>>> import numpy as np
>>> import numpy.linalg as la
>>> np.set_printoptions(precision=2, suppress=True, linewidth=120)
>>> data = np.load("run5.npy")
>>> data
array([[ 0.,  0.,  0.,  0.,  0.,  0., -1., -3.,  1.,  1., -3., -1.],
       [ 0.,  0.,  0.,  0.,  0., -3., -2.,  0., -2.,  0.,  2., -2.],
       [ 0.,  0.,  0.,  0.,  0., -3.,  1.,  1.,  0.,  1., -1.,  2.],
       [ 0.,  0.,  0.,  0.,  0., -2.,  1., -1.,  3., -2., -2., -2.],
       [ 0.,  0.,  0.,  0.,  0.,  1.,  1.,  0.,  2., -3.,  2., -2.],
       [ 0., -3., -3., -2.,  1.,  0.,  0.,  0.,  0.,  0.,  0.,  0.],
       [-1., -2.,  1.,  1.,  1.,  0.,  0.,  0.,  0.,  0.,  0.,  0.],
       [-3.,  0.,  1., -1.,  0.,  0.,  0.,  0.,  0.,  0.,  0.,  0.],
       [ 1., -2.,  0.,  3.,  2.,  0.,  0.,  0.,  0.,  0.,  0.,  0.],
       [ 1.,  0.,  1., -2., -3.,  0.,  0.,  0.,  0.,  0.,  0.,  0.],
       [-3.,  2., -1., -2.,  2.,  0.,  0.,  0.,  0.,  0.,  0.,  0.],
       [-1., -2.,  2., -2., -2.,  0.,  0.,  0.,  0.,  0.,  0.,  0.]])
>>> Uu, s, Vh = la.svd(data)
>>> vecs = Vh[:(s > 1e-8).sum()]
>>> rng = np.random.default_rng(2596)
>>> x0 = data[2] + 5 * data[0] + rng.integers(2) * np.eye(12)[9]
>>> x0
array([  0.,   0.,   0.,   0.,   0.,  -3.,  -4., -14.,   5.,   6., -16.,  -3.])
>>> np.round(la.norm(x0 - vecs.T @ vecs @ x0), 2)
np.float64(0.0)
>>> np.allclose(vecs.T @ vecs @ x0, x0)
True
>>> np.diag(vecs.T @ vecs)
array([1.  , 1.  , 1.  , 1.  , 1.  , 1.  , 0.41, 0.86, 0.57, 0.47, 0.97, 0.72])
>>> K = np.array([[2, -2, 2, -2, 2, -2],
...     [0, 3, 0, 3, 0, 3],
...     [-2, 3, -2, 3, -2, 3],
...     [2, -2, 2, -2, 2, -2],
...     [0, 3, 0, 3, 0, 3],
...     [-2, 3, -2, 3, -2, 3]])
>>> K
array([[ 2, -2,  2, -2,  2, -2],
       [ 0,  3,  0,  3,  0,  3],
       [-2,  3, -2,  3, -2,  3],
       [ 2, -2,  2, -2,  2, -2],
       [ 0,  3,  0,  3,  0,  3],
       [-2,  3, -2,  3, -2,  3]])
>>> (K + K.T) / 2
array([[ 2. , -1. ,  0. ,  0. ,  1. , -2. ],
       [-1. ,  3. ,  1.5,  0.5,  1.5,  3. ],
       [ 0. ,  1.5, -2. ,  2.5, -1. ,  0.5],
       [ 0. ,  0.5,  2.5, -2. ,  2.5,  0.5],
       [ 1. ,  1.5, -1. ,  2.5,  0. ,  0.5],
       [-2. ,  3. ,  0.5,  0.5,  0.5,  3. ]])
>>> K.inv()
Traceback (most recent call last):
  File "<python-input-16>", line 1, in <module>
    K.inv()
    ^^^^^
AttributeError: 'numpy.ndarray' object has no attribute 'inv'
>>> np.round(np.sort(np.abs(la.eigvals(K))), 2) + 0
array([0., 0., 0., 0., 0., 4.])
>>> Uu, s, Vh = la.svd(K)
>>> s.round(2) + 0
array([12.78,  4.09,  0.  ,  0.  ,  0.  ,  0.  ])
>>> Y = Uu[:, :2] @ np.diag(s[:2]) @ Vh[:2]
>>> round(la.norm(K - Y, 2), 2), round(s[2], 2)
(np.float64(0.0), np.float64(0.0))
>>> Y.round(2) + 0
array([[ 2., -2.,  2., -2.,  2., -2.],
       [ 0.,  3.,  0.,  3.,  0.,  3.],
       [-2.,  3., -2.,  3., -2.,  3.],
       [ 2., -2.,  2., -2.,  2., -2.],
       [ 0.,  3.,  0.,  3.,  0.,  3.],
       [-2.,  3., -2.,  3., -2.,  3.]])
>>> la.matrix_rank(Y)
np.int64(2)
